$ python3 -q
>>> import numpy as np
>>> np.set_printoptions(precision=2, suppress=True, linewidth=100, sign=" ")
>>> mat = np.load("block16.npy")
>>> mat
array([[ 0.88,  1.22, -0.25,  1.  ,  0.29,  0.62,  2.34, -1.63,  2.28, -1.28,  1.3 ,  0.9 ,  0.71,
         1.58,  0.84],
       [ 0.27,  0.05,  1.36, -2.58,  1.56, -0.52, -0.91, -0.72,  2.77, -0.88,  0.39,  1.03,  0.17,
        -1.19,  1.11],
       [-0.04,  0.44,  0.87, -0.21, -0.9 , -1.51, -0.87,  0.39, -0.19,  0.93,  1.25,  1.03, -3.62,
         1.29, -1.32],
       [ 2.13, -2.08, -0.26, -1.89, -0.62, -0.97,  0.45,  0.38, -0.38,  2.03,  1.33, -0.8 ,  1.53,
         1.24,  0.52],
       [ 0.63,  0.94, -1.62, -1.54,  0.71,  0.79, -2.28, -1.45, -2.36, -0.97, -0.35,  1.26,  1.13,
         0.56, -0.69],
       [-0.11, -1.25, -0.56, -0.09, -2.23,  1.2 , -2.27, -1.23,  1.2 ,  1.92, -0.71, -1.11, -0.36,
        -1.46,  0.94],
       [-0.78, -1.96,  1.28, -1.78,  0.39,  2.56,  0.73, -1.83, -0.5 , -0.09, -1.18,  1.41,  0.53,
         0.44, -1.01],
       [ 1.6 ,  0.15,  0.33,  0.02, -0.74, -0.98, -3.29, -0.55, -0.71,  2.41, -0.36, -0.44,  0.59,
         1.02, -1.29],
       [-0.39, -0.72, -1.21, -1.77,  0.56, -0.44,  1.39, -0.85,  0.97,  2.33, -0.34,  2.57,  0.86,
        -0.41,  1.62],
       [ 1.01,  1.59,  1.21, -1.57,  1.17, -0.58, -2.62, -0.8 , -1.74,  1.45,  1.41, -0.43, -0.23,
         0.97,  0.2 ],
       [ 0.18,  0.31,  0.78, -0.52,  1.5 ,  1.16,  1.89,  1.1 ,  1.63, -0.83,  0.13,  0.16,  2.94,
         0.6 , -1.79],
       [-2.66,  0.72, -0.03, -0.41, -0.29,  0.66,  1.11,  1.61,  0.92,  0.14, -0.47,  0.65,  1.64,
         1.5 , -2.54],
       [ 2.73, -0.23,  0.82,  0.99, -2.26,  0.7 , -1.76,  0.12, -1.56, -1.05,  0.4 ,  0.74, -1.03,
         0.02, -1.37],
       [ 0.82, -0.62, -1.63,  0.1 ,  1.89, -1.48, -0.78,  0.06,  0.59, -1.43,  1.56,  1.33, -0.23,
         2.81, -0.57],
       [ 0.54, -1.38,  0.46, -1.9 ,  0.59, -0.35,  1.48, -1.63, -0.5 ,  1.07, -0.81, -0.87, -2.96,
         1.36,  0.52],
       [-0.81, -0.43,  0.57,  0.89, -1.09,  1.31,  0.57, -2.54, -1.38, -1.53, -2.54,  0.42,  1.23,
         0.94, -0.24],
       [-3.11,  1.89, -0.12, -1.58,  0.71,  1.37,  1.02, -0.9 ,  0.98, -0.4 ,  0.79,  0.54,  0.15,
         1.63,  0.52],
       [ 0.24, -2.62, -2.15, -0.73, -1.07,  1.12, -1.41, -0.95, -0.97,  0.98,  1.04,  0.2 ,  0.56,
        -2.01,  0.55],
       [-1.37, -0.53,  1.01, -2.85,  0.22,  0.02,  1.01,  1.88,  0.49,  1.42,  1.47,  0.88, -0.02,
        -1.09,  1.65],
       [-1.35, -0.37, -0.5 , -0.72, -0.27, -1.2 , -0.58, -1.05, -0.13, -2.37, -2.03,  1.39, -0.79,
         2.64,  0.15],
       [ 3.07,  0.07,  1.18,  2.12, -2.03, -0.2 , -0.95, -0.94, -0.12, -0.92,  0.71,  0.94,  0.56,
        -0.64,  0.85],
       [ 2.26,  0.9 , -0.78, -1.76, -2.33,  0.88, -0.83,  0.17,  1.14,  0.52,  1.47,  0.44, -0.23,
         0.47,  2.08],
       [ 0.56, -0.41, -0.6 , -0.13,  1.34, -0.61, -1.47, -0.68,  0.93, -2.44,  1.96, -0.47,  2.64,
         0.94,  0.8 ],
       [-1.03, -2.27,  0.13, -1.45, -1.98, -0.22,  0.36, -0.15, -0.87,  1.16, -1.46,  0.65,  0.79,
        -2.22, -1.53],
       [ 2.49, -0.92,  1.01,  0.93,  0.06,  0.06, -0.11,  1.74,  2.08,  0.35, -1.68,  1.09,  0.9 ,
        -1.79, -0.72],
       [ 2.19,  0.1 , -2.46,  0.88, -0.17,  1.55, -0.07,  0.41, -0.64,  0.38, -1.25,  0.56,  2.54,
        -1.19, -0.7 ],
       [-0.15, -0.18,  1.1 , -0.82,  1.4 ,  0.53, -1.03,  2.72,  0.72, -0.47, -1.04,  1.56, -0.81,
        -1.46,  2.31],
       [ 1.8 ,  0.57, -0.18,  2.6 , -1.5 , -0.91, -1.89, -0.24,  2.  , -0.3 , -1.51, -0.02,  0.87,
         0.85,  0.25],
       [ 1.84,  0.77,  0.92, -0.18,  2.91,  0.25, -1.47,  0.73,  1.36, -0.3 ,  1.88, -1.48, -1.06,
         0.39, -0.09],
       [-1.7 ,  1.41,  2.05, -0.5 , -1.06, -0.61,  0.84,  1.93,  0.88, -1.62, -0.98, -1.12, -1.08,
         1.68, -0.44],
       [ 0.54,  1.74, -0.62,  0.84,  1.28, -0.91,  1.31, -2.23,  1.81,  0.84,  0.69,  1.85,  1.08,
         0.92,  1.25],
       [ 0.33,  0.09,  0.43, -0.75,  1.9 , -0.04, -0.01,  0.16, -3.29, -0.19,  0.16,  0.91,  0.39,
        -2.92,  0.29],
       [ 0.7 ,  2.07,  0.84,  1.32, -0.74, -1.77,  1.49,  2.33, -1.44, -1.17,  1.51, -0.12,  0.74,
         0.05,  0.42],
       [ 1.89,  2.91,  0.76, -2.35,  1.51, -0.59, -0.74, -0.54, -0.77, -0.92,  0.46, -0.8 ,  0.05,
        -1.01, -0.27],
       [ 1.53,  0.99,  0.11,  0.96, -0.67,  2.03, -0.36,  1.59,  1.67, -2.88, -0.21, -1.02, -0.23,
         0.49,  1.03],
       [ 3.45, -0.49,  2.38,  0.37, -0.43,  0.12,  0.68, -0.99,  1.94,  0.82,  0.38,  0.58, -0.01,
        -0.21,  0.62],
       [-1.05,  0.6 ,  1.22, -1.05,  0.94, -2.3 ,  0.57,  1.36,  0.08, -1.69,  1.79, -0.01, -1.55,
         0.98,  1.8 ],
       [ 1.52,  0.93, -0.53, -0.79, -0.47, -0.23,  1.7 , -3.58,  0.86,  1.64, -0.68, -0.46, -0.35,
         0.78, -0.33],
       [-2.32,  1.1 ,  1.53,  0.12,  0.28, -0.88,  1.67,  0.51,  0.04,  0.59, -0.91, -1.92, -0.91,
         0.4 ,  2.51],
       [-2.81,  1.08,  2.08, -1.06, -0.86, -1.81,  1.45,  0.1 , -0.98, -1.21,  0.6 , -0.45,  0.89,
         0.77, -0.1 ],
       [-0.52,  1.26,  0.7 ,  1.06, -1.1 , -0.75,  2.1 ,  2.44, -1.51, -0.49, -0.85, -0.31,  1.31,
        -1.89, -0.88],
       [ 1.44,  0.72, -1.03,  0.38, -1.72, -2.91,  0.91,  1.77,  1.16,  0.4 ,  1.11,  0.6 ,  1.54,
         0.59,  0.01],
       [-0.95,  1.5 , -0.5 , -2.51, -0.04, -0.27,  0.09, -2.56, -2.17, -0.79, -0.03, -0.09,  1.43,
         0.02, -1.11],
       [ 2.23,  0.54, -0.86,  1.54,  1.92,  1.66,  0.62, -0.59, -0.78,  0.36, -0.33,  0.75,  1.04,
         0.49, -2.6 ],
       [ 0.47, -1.57, -2.49,  0.48,  1.08, -0.43, -0.01,  2.38, -0.24,  0.83,  0.71,  0.68,  0.03,
         1.2 , -2.38],
       [ 0.86,  1.07,  1.89,  0.32,  1.87,  0.47,  0.8 ,  0.02, -0.91, -2.35, -1.06, -0.3 , -0.83,
        -0.73, -2.51],
       [ 1.76,  0.01,  1.65,  0.07,  2.37, -0.02,  0.42, -0.25,  1.11,  0.76, -0.15,  0.92, -1.03,
        -0.94,  2.95],
       [-1.6 , -2.34, -0.13, -0.71,  0.22,  1.15,  0.22, -3.03,  0.04, -0.83,  0.65, -1.76,  1.17,
         0.47,  0.23],
       [-2.01,  0.41,  0.3 , -0.73,  0.28,  0.79, -0.51, -1.77, -0.47,  0.5 ,  2.42, -2.08,  1.01,
        -0.9 , -1.9 ],
       [-1.59,  0.36,  0.92, -1.56,  0.75, -1.17,  0.34,  1.59, -0.81, -0.97,  0.89, -2.76,  0.58,
        -1.27,  1.59],
       [-1.18, -2.48,  0.06, -1.06, -1.36,  0.87,  2.73,  0.4 , -0.97, -0.11,  2.09,  0.13,  0.54,
        -0.3 , -0.63]])
>>> gram = np.cov(mat, rowvar=False)
>>> round(np.corrcoef(mat[:, 4], mat[:, 6])[0, 1], 2)
np.float64(0.04)
>>> mat.std(axis=0)
array([ 1.6 ,  1.25,  1.14,  1.24,  1.3 ,  1.12,  1.34,  1.49,  1.31,  1.26,  1.17,  1.07,  1.21,
        1.24,  1.33])
>>> np.median(mat, axis=0)
array([ 0.47,  0.31,  0.33, -0.5 ,  0.22, -0.2 ,  0.34, -0.15, -0.12, -0.19,  0.38,  0.42,  0.54,
        0.47,  0.15])
>>> np.linalg.eigvalsh(gram)[::-1]
array([ 3.66,  3.21,  2.63,  2.39,  2.17,  1.84,  1.8 ,  1.44,  1.32,  1.15,  0.99,  0.74,  0.69,
        0.55,  0.4 ])
